In [1]: import numpy as np

In [2]: from numpy import linalg as LA

In [3]: np.set_printoptions(precision=2, suppress=True, linewidth=160, sign=" ")

In [4]: tidy = lambda a: np.round(a, 2) + 0

In [5]: theta = np.deg2rad(135)

In [6]: m1 = np.eye(9)

In [7]: m1[np.ix_([6, 0], [6, 0])] = [[np.cos(theta), -np.sin(theta)], [np.sin(theta), np.cos(theta)]]

In [8]: print(tidy(m1))
[[-0.71  0.    0.    0.    0.    0.    0.71  0.    0.  ]
 [ 0.    1.    0.    0.    0.    0.    0.    0.    0.  ]
 [ 0.    0.    1.    0.    0.    0.    0.    0.    0.  ]
 [ 0.    0.    0.    1.    0.    0.    0.    0.    0.  ]
 [ 0.    0.    0.    0.    1.    0.    0.    0.    0.  ]
 [ 0.    0.    0.    0.    0.    1.    0.    0.    0.  ]
 [-0.71  0.    0.    0.    0.    0.   -0.71  0.    0.  ]
 [ 0.    0.    0.    0.    0.    0.    0.    1.    0.  ]
 [ 0.    0.    0.    0.    0.    0.    0.    0.    1.  ]]

In [9]: # columns are unit length and at right angles

In [10]: print(tidy(m1 @ m1))
[[ 0.  0.  0.  0.  0.  0. -1.  0.  0.]
 [ 0.  1.  0.  0.  0.  0.  0.  0.  0.]
 [ 0.  0.  1.  0.  0.  0.  0.  0.  0.]
 [ 0.  0.  0.  1.  0.  0.  0.  0.  0.]
 [ 0.  0.  0.  0.  1.  0.  0.  0.  0.]
 [ 0.  0.  0.  0.  0.  1.  0.  0.  0.]
 [ 1.  0.  0.  0.  0.  0.  0.  0.  0.]
 [ 0.  0.  0.  0.  0.  0.  0.  1.  0.]
 [ 0.  0.  0.  0.  0.  0.  0.  0.  1.]]

In [11]: print(tidy((m1 - m1.T) / 2))
[[ 0.    0.    0.    0.    0.    0.    0.71  0.    0.  ]
 [ 0.    0.    0.    0.    0.    0.    0.    0.    0.  ]
 [ 0.    0.    0.    0.    0.    0.    0.    0.    0.  ]
 [ 0.    0.    0.    0.    0.    0.    0.    0.    0.  ]
 [ 0.    0.    0.    0.    0.    0.    0.    0.    0.  ]
 [ 0.    0.    0.    0.    0.    0.    0.    0.    0.  ]
 [-0.71  0.    0.    0.    0.    0.    0.    0.    0.  ]
 [ 0.    0.    0.    0.    0.    0.    0.    0.    0.  ]
 [ 0.    0.    0.    0.    0.    0.    0.    0.    0.  ]]

In [12]: print(tidy(LA.matrix_power(m1, 2)))
[[ 0.  0.  0.  0.  0.  0. -1.  0.  0.]
 [ 0.  1.  0.  0.  0.  0.  0.  0.  0.]
 [ 0.  0.  1.  0.  0.  0.  0.  0.  0.]
 [ 0.  0.  0.  1.  0.  0.  0.  0.  0.]
 [ 0.  0.  0.  0.  1.  0.  0.  0.  0.]
 [ 0.  0.  0.  0.  0.  1.  0.  0.  0.]
 [ 1.  0.  0.  0.  0.  0.  0.  0.  0.]
 [ 0.  0.  0.  0.  0.  0.  0.  1.  0.]
 [ 0.  0.  0.  0.  0.  0.  0.  0.  1.]]

In [13]: W = np.array([[-3, 3, 0],
    ...:     [-1, -1, 2],
    ...:     [2, 1, 2],
    ...:     [-2, -3, -3],
    ...:     [-2, -2, 1],
    ...:     [-2, 1, -3],
    ...:     [-1, -1, -1],
    ...:     [3, -3, -2],
    ...:     [-1, 3, -3]])

In [14]: beta = np.array([0, 2, 0])

In [15]: act = np.maximum(m1 @ W + beta, 0)

In [16]: print(LA.matrix_rank(act))
3

In [17]: print((act > 0).astype(int))
[[ 1  0  0]
 [ 0  1  1]
 [ 1  1  1]
 [ 0  0  0]
 [ 0  0  1]
 [ 0  1  0]
 [ 1  1  1]
 [ 1  0  0]
 [ 0  1  0]]

In [18]: print(tidy((act > 0).mean(axis=0)))
[ 0.44  0.56  0.44]

In [19]: Z = np.array([[0, 3, 0], [1, 3, 2], [1, 3, 1]])

In [20]: print((act @ Z).round(6).argmax(axis=1))
[ 1  1  1  0  1  1  1  1  1]

In [21]: print(W @ Z)
[[  3   0   6]
 [  1   0   0]
 [  3  15   4]
 [ -6 -24  -9]
 [ -1  -9  -3]
 [ -2 -12  -1]
 [ -2  -9  -3]
 [ -5  -6  -8]
 [  0  -3   3]]
